In [1]: import numpy as np

In [2]: from numpy import linalg as LA

In [3]: np.set_printoptions(precision=2, suppress=True, linewidth=120, sign=" ")

In [4]: def tidy(a):
   ...:     return np.round(a, 2) + 0
   ...: 

In [5]: mat = np.load("a.npy")

In [6]: mat
Out[6]: 
array([[ 0,  0,  0,  0,  0,  0, -2,  0,  0,  0,  0],
       [ 3,  0,  0,  0,  0,  0,  0,  0,  0, -2,  0],
       [-3,  3,  0,  0,  0,  0,  0,  0,  0,  0,  0],
       [ 0,  0,  0,  0, -1,  0,  0,  0,  0, -3, -2],
       [ 0,  0,  0,  0,  0,  0,  0,  0,  0, -1,  0]])

In [7]: mat @ mat
---------------------------------------------------------------------------
ValueError                                Traceback (most recent call last)
Cell In[7], line 1
----> 1 mat @ mat

ValueError: matmul: Input operand 1 has a mismatch in its core dimension 0, with gufunc signature (n?,k),(k,m?)->(n?,m?) (size 5 is different from 11)

In [8]: G = mat.T @ mat

In [9]: G
Out[9]: 
array([[18, -9,  0,  0,  0,  0,  0,  0,  0, -6,  0],
       [-9,  9,  0,  0,  0,  0,  0,  0,  0,  0,  0],
       [ 0,  0,  0,  0,  0,  0,  0,  0,  0,  0,  0],
       [ 0,  0,  0,  0,  0,  0,  0,  0,  0,  0,  0],
       [ 0,  0,  0,  0,  1,  0,  0,  0,  0,  3,  2],
       [ 0,  0,  0,  0,  0,  0,  0,  0,  0,  0,  0],
       [ 0,  0,  0,  0,  0,  0,  4,  0,  0,  0,  0],
       [ 0,  0,  0,  0,  0,  0,  0,  0,  0,  0,  0],
       [ 0,  0,  0,  0,  0,  0,  0,  0,  0,  0,  0],
       [-6,  0,  0,  0,  3,  0,  0,  0,  0, 14,  6],
       [ 0,  0,  0,  0,  2,  0,  0,  0,  0,  6,  4]])

In [10]: LA.matrix_rank(G)
Out[10]: np.int64(5)

In [11]: print(np.allclose(G, G.T))
True

In [12]: np.diag(G)
Out[12]: array([ 18,   9,   0,   0,   1,   0,   4,   0,   0,  14,   4])

In [13]: np.trace(G), (mat ** 2).sum()
Out[13]: (np.int64(50), np.int64(50))

In [14]: print(tidy(LA.svd(mat, compute_uv=False) ** 2))
[ 26.25  15.7    4.     3.79   0.26]

In [15]: print(np.argsort(-LA.norm(G, axis=0).round(6), kind="stable")[:3])
[ 0  9  1]

In [16]: LA.matrix_rank(G, rtol=0.1)
Out[16]: np.int64(4)

In [17]: tidy(LA.norm(G, 2) / LA.norm(G))
Out[17]: np.float64(0.84)

In [18]: rng = np.random.default_rng(931535)

In [19]: B = mat + rng.integers(-2, 3, (5, 4)) @ rng.integers(-2, 3, (4, 11))

In [20]: B
Out[20]: 
array([[-3,  5,  2,  3, -3,  6, -3,  6,  3,  3, -7],
       [-4,  7, -2,  7,  2,  4,  3,  4, -4, -2, -5],
       [ 2,  0,  3, -6, -7,  0, -5,  0,  9,  2,  0],
       [-3,  7, -5,  2, -1, -4, -1, -4,  2, -8, -4],
       [ 0, -4,  5,  1,  0,  7,  2,  7, -3,  5, -1]])

In [21]: LA.matrix_rank(B - mat, tol=1e-8)
Out[21]: np.int64(4)
